$ python -q
>>> import numpy as np
>>> np.set_printoptions(precision=2, suppress=True, linewidth=120)
>>> M = np.load("x.npy")
>>> M
array([[-1.68,  0.32, -5.35],
       [ 1.58,  3.58,  1.16],
       [ 0.09,  2.09, -1.81],
       [ 1.83,  3.83,  1.67],
       [ 1.16,  3.16,  0.32],
       [-0.15,  1.85, -2.3 ],
       [-0.46,  1.54, -2.92],
       [ 0.18,  2.18, -1.65],
       [-0.77,  1.23, -3.54],
       [ 0.25,  2.25, -1.49],
       [ 0.34,  2.34, -1.31],
       [-1.69,  0.31, -5.37],
       [ 0.98,  2.98, -0.04],
       [ 0.14,  2.14, -1.72],
       [ 1.3 ,  3.3 ,  0.6 ],
       [-0.11,  1.89, -2.21],
       [ 0.2 ,  2.2 , -1.6 ],
       [-0.17,  1.83, -2.33],
       [ 0.09,  2.09, -1.82],
       [ 0.32,  2.32, -1.36],
       [-0.03,  1.97, -2.05],
       [-0.59,  1.41, -3.18],
       [ 0.37,  2.37, -1.26],
       [-0.55,  1.45, -3.1 ],
       [-0.63,  1.37, -3.26],
       [ 2.92,  4.92,  3.85],
       [ 0.4 ,  2.4 , -1.2 ],
       [-0.24,  1.76, -2.48],
       [ 0.17,  2.17, -1.66],
       [ 0.51,  2.51, -0.98]])
>>> # rows and columns are dependent
>>> gram = np.cov(M, rowvar=False)
>>> np.argsort(-M.std(axis=0).round(6), kind="stable")
array([2, 0, 1])
>>> np.round(np.corrcoef(M[:, 1], M[:, 0])[0, 1], 2)
np.float64(1.0)
>>> gram
array([[0.89, 0.89, 1.79],
       [0.89, 0.89, 1.79],
       [1.79, 1.79, 3.57]])
>>> np.median(M, axis=0)
array([ 0.15,  2.15, -1.69])
>>> np.polyfit(M[:, 1], M[:, 0], 1)
array([ 1., -2.])
>>> np.argwhere(np.triu(np.abs(np.corrcoef(M.T)) > 0.8, 1))
array([[0, 1],
       [0, 2],
       [1, 2]])
>>> M.std(axis=0)
array([0.93, 0.93, 1.86])
>>> U, sv, Vh = np.linalg.svd(M)
>>> evecs = Vh[:(sv > 1e-8).sum()]
>>> rng = np.random.default_rng(7036)
>>> x = M[6] + 2 * M[14] + rng.integers(2) * np.eye(3)[1]
>>> x
array([ 2.14,  8.14, -1.72])
>>> round(float(np.linalg.norm(x - evecs.T @ evecs @ x)), 2)
0.0
>>> np.allclose(evecs.T @ evecs @ x, x)
True
>>> np.linalg.matrix_rank(np.vstack([M, x]))
np.int64(2)
>>> np.diag(evecs.T @ evecs)
array([0.18, 0.91, 0.91])
>>> d = np.linalg.norm(M[:, None] - M[None], axis=-1)
>>> np.linalg.matrix_rank(d ** 2)
np.int64(3)
>>> d.mean(axis=1).argmax()
np.int64(25)
>>> np.unravel_index(d.round(6).argmax(), d.shape)
(np.int64(11), np.int64(25))
>>> d.shape
(30, 30)
>>> m1 = np.loadtxt("test19.csv", delimiter=",")
>>> m1
array([[  2.,   1.,  -2.,   1.,   2.],
       [ -1.,   2.,  -3.,   0.,   5.],
       [  1.,   1.,  -3.,  -3.,   7.],
       [ -1.,   0.,  -2.,   0.,   8.],
       [ -3.,   1.,  -1.,  -1.,   5.],
       [ -2.,  -1.,  -2.,   2.,   6.],
       [  1.,  -3.,  -5.,   2.,   5.],
       [ -2.,  -1.,  -6.,   2.,   4.],
       [ -4.,  -2.,  -8.,   0.,   1.],
       [ -7.,   1.,  -8.,  -3.,   0.],
       [ -8.,   4., -10.,  -5.,   1.],
       [ -6.,   1.,  -9.,  -2.,   4.],
       [ -9.,   0.,  -9.,   1.,   6.],
       [-10.,  -1.,  -8.,   2.,   4.],
       [-12.,   2., -10.,   1.,   2.],
       [-11.,   1.,  -8.,   1.,   5.],
       [-10.,   4., -10.,   2.,   7.],
       [ -9.,   6., -11.,   3.,   8.],
       [ -6.,   5., -11.,   4.,  11.],
       [ -5.,   3., -12.,   7.,  10.],
       [ -2.,   5., -12.,   7.,   7.],
       [ -1.,   8., -12.,   6.,   9.],
       [  1.,   8., -12.,   7.,  11.],
       [  4.,   9., -11.,   7.,   8.],
       [  5.,  11., -10.,   9.,   5.],
       [  4.,  12., -13.,   9.,   8.],
       [  5.,  11., -16.,   6.,   9.],
       [  7.,  14., -14.,   5.,  11.],
       [  4.,  17., -15.,   7.,   8.],
       [  7.,  16., -13.,   7.,   6.],
       [  9.,  15., -10.,   4.,   3.]])
>>> lab = m1[:, 0] > np.median(m1[:, 0])
>>> f = m1[lab].mean(axis=0) - m1[~lab].mean(axis=0)
>>> ((m1 - m1.mean(axis=0)) @ f > 0).astype(int)
array([0, 0, 0, 0, 0, 0, 0, 0, 0, 0, 0, 0, 0, 0, 0, 0, 0, 0, 0, 0, 1, 1, 1, 1, 1, 1, 1, 1, 1, 1, 1])
>>> lab.astype(int)
array([1, 1, 1, 1, 0, 0, 1, 0, 0, 0, 0, 0, 0, 0, 0, 0, 0, 0, 0, 0, 0, 1, 1, 1, 1, 1, 1, 1, 1, 1, 1])
>>> hat = m1 @ np.linalg.solve(m1.T @ m1, m1.T)
>>> np.round(hat @ m1[:, 4], 2) + 0
array([ 2.,  5.,  7.,  8.,  5.,  6.,  5.,  4.,  1.,  0.,  1.,  4.,  6.,  4.,  2.,  5.,  7.,  8., 11., 10.,  7.,  9.,
       11.,  8.,  5.,  8.,  9., 11.,  8.,  6.,  3.])
>>> np.allclose(hat @ hat, hat)
True
>>> round(np.trace(hat), 2)
np.float64(5.0)
>>> x = np.array([2, 1, -3, 0, -2])
>>> h = np.maximum(m1 @ x, 0)
>>> np.maximum(m1 @ (3 * x), 0)
array([ 21.,   0.,   0.,   0.,   0.,   0.,  12.,  15.,  36.,  33.,  48.,  24.,   0.,   0.,  12.,   0.,   0.,  15.,
        12.,  27.,  69.,  72.,  72., 102., 123., 129., 153., 144., 162., 171., 171.])
>>> cen = m1 - m1.mean(axis=0)
>>> U, sv, Vh = np.linalg.svd(cen, full_matrices=False)
>>> np.round(cen.mean(axis=0), 2) + 0
array([0., 0., 0., 0., 0.])
>>> sv
array([46.52, 25.16, 16.19, 10.56,  8.3 ])
>>> W1 = np.array([[1, 1], [2, 2], [1, 1], [0, 2], [0, 0]])
>>> coef = np.array([-5, 1])
>>> act = np.maximum(m1 @ W1 + coef, 0)
>>> (act > 0).mean(axis=0)
array([0.26, 0.48])
>>> (act > 0).astype(int)
array([[0, 1],
       [0, 1],
       [0, 0],
       [0, 0],
       [0, 0],
       [0, 0],
       [0, 0],
       [0, 0],
       [0, 0],
       [0, 0],
       [0, 0],
       [0, 0],
       [0, 0],
       [0, 0],
       [0, 0],
       [0, 0],
       [0, 0],
       [0, 0],
       [0, 1],
       [0, 1],
       [0, 1],
       [0, 1],
       [0, 1],
       [1, 1],
       [1, 1],
       [1, 1],
       [1, 1],
       [1, 1],
       [1, 1],
       [1, 1],
       [1, 1]])
>>> cent = np.array([[1, 3], [-2, 2]])
>>> act @ cent
array([[-10.,  10.],
       [ -2.,   2.],
       [  0.,   0.],
       [  0.,   0.],
       [  0.,   0.],
       [  0.,   0.],
       [  0.,   0.],
       [  0.,   0.],
       [  0.,   0.],
       [  0.,   0.],
       [  0.,   0.],
       [  0.,   0.],
       [  0.,   0.],
       [  0.,   0.],
       [  0.,   0.],
       [  0.,   0.],
       [  0.,   0.],
       [  0.,   0.],
       [ -4.,   4.],
       [ -8.,   8.],
       [-22.,  22.],
       [-32.,  32.],
       [-40.,  40.],
       [-46.,  70.],
       [-60., 108.],
       [-58.,  98.],
       [-42.,  66.],
       [-48., 112.],
       [-58., 130.],
       [-61., 145.],
       [-52., 148.]])
>>> W1 @ cent
array([[-1,  5],
       [-2, 10],
       [-1,  5],
       [-4,  4],
       [ 0,  0]])
>>> (act @ cent).round(6).argmax(axis=1)
array([1, 1, 0, 0, 0, 0, 0, 0, 0, 0, 0, 0, 0, 0, 0, 0, 0, 0, 1, 1, 1, 1, 1, 1, 1, 1, 1, 1, 1, 1, 1])
